>>> import numpy as np
>>> np.set_printoptions(precision=3, suppress=True, linewidth=140)
>>> rd = lambda a: np.round(a, 3) + 0
>>> arr = np.load("w.npy")
>>> print(arr)
[[ 1.705  1.557  1.717]
 [-1.754 -0.457  1.277]
 [ 0.817 -1.061  0.765]]
>>> T = np.stack([arr, 3 * arr, arr[::-1]])
>>> print(rd(np.linalg.det(T)))
[  9.264 250.129  -9.264]
>>> print(rd(np.linalg.norm(T, axis=(1, 2))))
[ 3.946 11.839  3.946]
>>> print(rd(np.einsum("bij,cij->bc", T, T)))
[[ 15.574  46.722   7.025]
 [ 46.722 140.165  21.075]
 [  7.025  21.075  15.574]]
>>> print((T @ arr.T).shape)
(3, 3, 3)
>>> print(np.linalg.matrix_rank(T))
[3 3 3]
>>> print(np.linalg.matrix_rank(T.reshape(3, -1)))
2
>>> Uu, sv = np.linalg.svd(arr)
Traceback (most recent call last):
  File "<python-input-12>", line 1, in <module>
    Uu, sv = np.linalg.svd(arr)
    ^^^^^^
ValueError: too many values to unpack (expected 2)
>>> Uu, sv, Vt = np.linalg.svd(arr, full_matrices=False)
>>> print(rd(sv))
[3.   2.1  1.47]
>>> print(rd(np.sqrt((sv ** 2).sum())), rd(np.linalg.norm(arr)))
3.946 3.946
>>> print(Uu.shape, sv.shape, Vt.shape)
(3, 3) (3,) (3, 3)
>>> print(rd(Vt @ Vt.T))
[[1. 0. 0.]
 [0. 1. 0.]
 [0. 0. 1.]]
>>> print(np.allclose(Uu * sv @ Vt, arr))
True
>>> print((sv > 1e-8).sum())
3
>>> print(rd(Uu.T @ Uu))
[[1. 0. 0.]
 [0. 1. 0.]
 [0. 0. 1.]]
>>> print(np.abs(Uu[:, 0]).round(6).argmax())
0
>>> proj = np.triu(np.array([[2, 0, 3], [-2, 1, 1], [-2, -3, -3]]), 1) + np.eye(3)
>>> A2 = proj @ arr @ np.linalg.inv(proj)
>>> print(rd(np.linalg.det(A2)))
9.264
>>> A2 = np.array([[-2, -3], [8, 1]])
>>> basis = np.kron(A2, arr)
>>> print(rd(np.linalg.norm(basis, 2)), rd(np.linalg.norm(A2, 2) * np.linalg.norm(arr, 2)))
25.317 25.317
>>> print(np.kron(np.eye(2, dtype=int), arr))
[[ 1.705  1.557  1.717  0.     0.     0.   ]
 [-1.754 -0.457  1.277 -0.    -0.     0.   ]
 [ 0.817 -1.061  0.765  0.    -0.     0.   ]
 [ 0.     0.     0.     1.705  1.557  1.717]
 [-0.    -0.     0.    -1.754 -0.457  1.277]
 [ 0.    -0.     0.     0.817 -1.061  0.765]]
>>> print(rd(np.linalg.eigvals(arr).sum().real))
2.013
>>> print(rd(np.einsum("ij,ji->", arr, arr)))
-1.665
>>> print(np.einsum("ii->", arr))
2.013
>>> M = np.array([[2, 3, -5, 1, 5],
...     [-3, 2, -5, 1, 2],
...     [2, 0, 1, -1, 3],
...     [0, 3, 2, -2, 4]])
>>> M[-1] = M[0] + -3 * M[1]
>>> print(M)
[[ 2  3 -5  1  5]
 [-3  2 -5  1  2]
 [ 2  0  1 -1  3]
 [11 -3 10 -2 -1]]
>>> rk = np.linalg.matrix_rank(M)
>>> print(rk)
3
>>> ns = np.linalg.svd(M)[2][rk:].T
>>> print([int(np.linalg.matrix_rank(np.delete(M, i, axis=0))) for i in range(4)])
[3, 3, 2, 3]
>>> print([int(np.linalg.matrix_rank(M[:i])) for i in range(1, len(M) + 1)])
[1, 2, 3, 3]
>>> print(ns.shape)
(5, 2)
>>> print([int(np.linalg.matrix_rank(M[:, :j + 1])) for j in range(5)])
[1, 2, 3, 3, 3]
>>> print(np.linalg.matrix_rank(M.T @ M), np.linalg.matrix_rank(M @ M.T))
3 3
>>> X = np.tanh(np.array([[-0.3, 1.4, -1.1],
...     [-2.4, -0.7, -0.4],
...     [0.3, 0.1, 0.3],
...     [0.7, -0.2, 0.8],
...     [0.8, -0.4, -0.9],
...     [0.6, -1.0, 0.6],
...     [0.2, -0.7, -0.8],
...     [0.2, 1.6, 1.0],
...     [0.8, 0.7, 1.2],
...     [0.7, 1.6, 0.5],
...     [0.3, -0.1, -0.6],
...     [-0.4, 0.6, -1.1],
...     [-0.5, 1.0, 0.7]]) @ np.array([[0.7, 0.4, 0.2, 0.7], [0.5, 0.0, 0.1, 0.3], [0.0, -1.1, -1.6, 0.2]]))
>>> print(rd(X))
[[ 0.454  0.797  0.951 -0.01 ]
 [-0.966 -0.478  0.09  -0.962]
 [ 0.254 -0.207 -0.388  0.291]
 [ 0.371 -0.537 -0.821  0.53 ]
 [ 0.345  0.864  0.915  0.254]
 [-0.08  -0.397 -0.735  0.235]
 [-0.207  0.744  0.848 -0.226]
 [ 0.735 -0.77  -0.885  0.675]
 [ 0.721 -0.762 -0.934  0.766]
 [ 0.859 -0.264 -0.462  0.789]
 [ 0.159  0.653  0.766  0.06 ]
 [ 0.02   0.782  0.94  -0.31 ]
 [ 0.149 -0.749 -0.808  0.09 ]]
>>> Xs = (X - X.mean(axis=0)) / X.std(axis=0)
>>> print(rd(Xs.std(axis=0)))
[1. 1. 1. 1.]
>>> print(np.argwhere(np.abs(Xs) > 2))
[[1 0]
 [1 3]]
>>> b = np.linalg.lstsq(np.delete(Xs, 0, axis=1), Xs[:, 0])[0]
>>> print(np.abs(b).argmax())
2
>>> print(rd(b))
[-0.881  1.285  1.324]
>>> print(rd(1 - np.var(Xs[:, 0] - np.delete(Xs, 0, axis=1) @ b)))
0.933
>>> proj = X @ np.linalg.solve(X.T @ X, X.T)
>>> print(rd(np.linalg.eigvalsh(proj)))
[0. 0. 0. 0. 0. 0. 0. 0. 0. 1. 1. 1. 1.]
>>> print(rd(proj @ X[:, 1]))
[ 0.797 -0.478 -0.207 -0.537  0.864 -0.397  0.744 -0.77  -0.762 -0.264  0.653  0.782 -0.749]
>>> z = X[:, 3] > np.median(X[:, 3])
>>> u = X[z].mean(axis=0) - X[~z].mean(axis=0)
>>> print(((X - X.mean(axis=0)) @ u > 0).astype(int))
[0 0 1 1 0 1 0 1 1 1 0 0 1]
>>> print(np.argsort(-np.abs(u).round(6), kind="stable"))
[2 3 0 1]
>>> J = np.loadtxt("out3.csv", delimiter=",")
>>> print(rd(J))
[[ 0.     0.813 -0.557 -0.169]
 [-0.913 -0.237 -0.306 -0.132]
 [ 0.161 -0.257 -0.6    0.74 ]
 [-0.376  0.465  0.486  0.638]]
>>> print(rd(J[:, 0] @ J[:, 2]))
0.0
>>> print(rd(np.linalg.svd(J, compute_uv=False)))
[1. 1. 1. 1.]
>>> O, vecs = np.linalg.qr(J[:, :3])[0], np.linalg.qr(J[:, 3:])[0]
>>> sv = np.linalg.svd(O.T @ vecs, compute_uv=False)
>>> print(rd(np.linalg.norm(O @ O.T - vecs @ vecs.T, 2)))
1.0
>>> print(np.degrees(np.arccos(sv.clip(0, 1))))
[90.]
>>> u, v = J[1], J[0]
>>> print(rd(u @ u))
1.0
>>> print(rd(u @ v))
0.0
>>> p = (u @ v) / (u @ u) * u
>>> print((v - p) @ u)
0.0
>>> print(rd(np.linalg.norm(u + v) ** 2 + np.linalg.norm(u - v) ** 2))
4.0
>>> print(np.linalg.matrix_rank(np.outer(u, v)))
1
>>> rng = np.random.default_rng(34103)
>>> feats = rng.normal(size=(24, 3)) + 5 * np.array([-2, -2, -2])
>>> print(rd(feats))
[[ -9.61   -8.877  -9.28 ]
 [-10.602 -11.     -8.798]
 [-10.088  -9.432  -9.169]
 [-10.376 -10.356 -10.924]
 [ -9.624 -10.481 -10.463]
 [ -9.761 -10.316 -10.088]
 [ -7.613  -9.174 -10.646]
 [-10.033  -8.591 -11.74 ]
 [ -9.323 -12.139 -10.194]
 [ -9.591 -10.862  -9.883]
 [ -9.1    -9.843 -11.411]
 [ -8.9    -7.947 -10.301]
 [-10.201  -9.501  -9.279]
 [-10.199  -9.509 -10.421]
 [ -9.402  -8.373  -8.671]
 [-10.711  -8.288  -9.399]
 [-10.683  -9.555 -10.731]
 [-11.752  -9.973  -9.138]
 [-10.818 -11.115  -9.304]
 [-12.498 -10.693 -10.065]
 [-10.896  -9.947  -9.474]
 [ -8.181 -10.294  -8.928]
 [ -9.393 -10.217 -10.793]
 [-10.832  -9.387  -9.183]]
>>> basis = feats[[18, 22]].astype(float)
>>> for _ in range(4):
...     z = np.linalg.norm(feats[:, None] - basis, axis=-1).argmin(axis=1)
...     basis = np.array([feats[z == j].mean(axis=0) for j in range(2)])
... 
>>> print(z)
[1 0 0 1 1 1 1 1 1 1 1 1 0 1 1 0 1 0 0 0 0 1 1 0]
>>> print(rd(basis[1] - basis[0]))
[ 1.481  0.157 -0.986]
>>> print(rd(basis))
[[-10.933  -9.926  -9.312]
 [ -9.453  -9.769 -10.298]]
>>> print(np.bincount(z))
[ 9 15]
>>> print(np.abs(basis[1] - basis[0]).argmax())
0
>>> def softmax(z):
...     e = np.exp(z - z.max(axis=-1, keepdims=True))
...     return e / e.sum(axis=-1, keepdims=True)
... 
>>> print(softmax(basis).sum(axis=1))
[1. 1.]
>>> print(rd(softmax(10 * basis[1])))
[0.959 0.041 0.   ]
>>> S = basis @ basis.T / np.sqrt(3)
>>> print(rd(softmax(S)[1] @ basis))
[-10.87   -9.919  -9.354]
>>> print(softmax(S).round(6).argmax(axis=1))
[0 0]
>>> Xs = feats - feats.mean(axis=0)
>>> Uu, sv, Vt = np.linalg.svd(Xs, full_matrices=False)
>>> print(rd((sv ** 2).sum() ** 2 / (sv ** 4).sum()))
2.774
>>> print(rd(np.abs(Vt[-1])))
[0.403 0.145 0.903]
>>> print(np.linalg.matrix_rank(Xs))
3
>>> print(rd(sv))
[5.458 4.571 3.827]
>>> print(np.searchsorted(np.cumsum(sv ** 2) / (sv ** 2).sum(), 0.9) + 1)
3
>>> print(rd(sv ** 2 / (sv ** 2).sum()))
[0.456 0.32  0.224]
>>> print(rd(Xs.mean(axis=0)))
[0. 0. 0.]
>>> print(np.abs(Vt[0]).argmax())
0
>>> Xs = (feats - feats.mean(axis=0)) / feats.std(axis=0)
>>> print(np.argwhere(np.abs(Xs) > 2))
[[ 6  0]
 [ 7  2]
 [ 8  1]
 [19  0]]
>>> b = np.linalg.lstsq(np.delete(Xs, 1, axis=1), Xs[:, 1])[0]
>>> print(np.abs(b).argmax())
0
